% ipython --no-banner

In [1]: import numpy as np

In [2]: np.set_printoptions(precision=2, suppress=True, linewidth=160, legacy="1.25")

In [3]: J = np.load("sample18.npy")

In [4]: print(J)
[[ -3.94   9.94   6.92  -4.35  -2.39   0.4    0.77 -11.39]
 [  9.92   1.98   7.46   7.74  12.11   6.58   9.6   13.41]
 [  4.43   6.46   6.05  -0.32   5.8    1.22  11.17  -1.84]
 [  6.78   6.04   4.9   -0.84   7.89  -0.21  17.05  -2.13]
 [-10.07   1.78  -0.22   6.11  -2.61   3.83  -9.98  -5.89]
 [ -0.55   4.54   4.94   3.23   3.     3.65   1.07  -0.59]
 [ -6.94   7.29   5.96   0.25  -3.32   3.31  -7.47  -7.47]
 [  2.75   0.2    4.52  10.08   7.67   7.41  -0.21  10.36]
 [ -2.16   4.93   6.13   3.71   1.48   4.96  -3.67   0.09]
 [  1.68   6.23   9.56   3.22   3.56   6.18  -1.78   4.19]
 [  2.24   6.07   6.67   1.25   4.26   2.99   5.17  -0.42]
 [  4.86   6.62   7.32   0.28   5.96   2.34   9.45   0.2 ]
 [ -1.23   5.49   7.33   3.43   1.84   5.39  -3.56   1.15]
 [ -1.13  15.2   22.75  -2.51  -3.91  11.05 -18.66   4.84]
 [  2.83   1.25   2.03   6.32   7.4    3.36   7.29   3.33]
 [ -1.79   2.7   -1.1    2.26   3.36  -0.56   8.48  -7.23]
 [  6.29  -1.36   0.39   9.14  11.44   3.67  12.16   7.89]
 [  2.6    3.21   7.42   6.87   5.88   7.12  -1.14   8.08]
 [  3.91  15.93  21.31  -5.82  -0.29   7.17  -5.17   1.99]
 [  3.33   5.48   4.81   0.72   5.52   1.31  10.05  -1.97]
 [ -2.54   5.78   7.86   3.56   0.65   6.01  -6.53   1.  ]
 [  2.18   4.27   7.13   4.84   5.07   5.66   0.71   4.84]
 [  5.45   1.19   4.85   8.03   9.24   5.84   5.79   9.31]
 [ -0.95  -1.62  -3.34   8.18   6.27   1.83   6.78  -0.34]
 [  4.56  -0.2    0.86   7.73   9.51   3.3   10.21   5.34]
 [  4.38   4.08   8.75   5.97   6.73   7.08   0.79   8.86]
 [  0.02  -2.44  -4.09   8.91   7.47   1.7    8.62   0.63]
 [ -1.18   6.6    9.38   2.97   1.19   6.35  -5.86   2.11]
 [  0.06  -4.3   -9.35   8.32   8.78  -1.98  16.6   -4.19]
 [  3.88   3.44   4.48   4.04   6.97   3.21   7.94   2.65]
 [  5.13  -2.03   0.98  11.    10.84   5.45   7.55  10.25]
 [  4.39   6.19   8.39   1.93   5.74   4.17   5.51   3.02]
 [  3.95   3.29   3.23   3.36   7.18   1.97  10.48   0.8 ]
 [  4.34   2.97   5.79   5.77   7.45   5.11   5.04   6.3 ]
 [  6.66   5.17   9.84   4.4    7.88   6.36   4.55   8.81]]

In [5]: D = np.linalg.norm(J[:, None] - J[None], axis=-1)

In [6]: print(D.shape)
(35, 35)

In [7]: print(D[15].round(6).argsort(kind="stable")[:4])
[15 19 23 32]
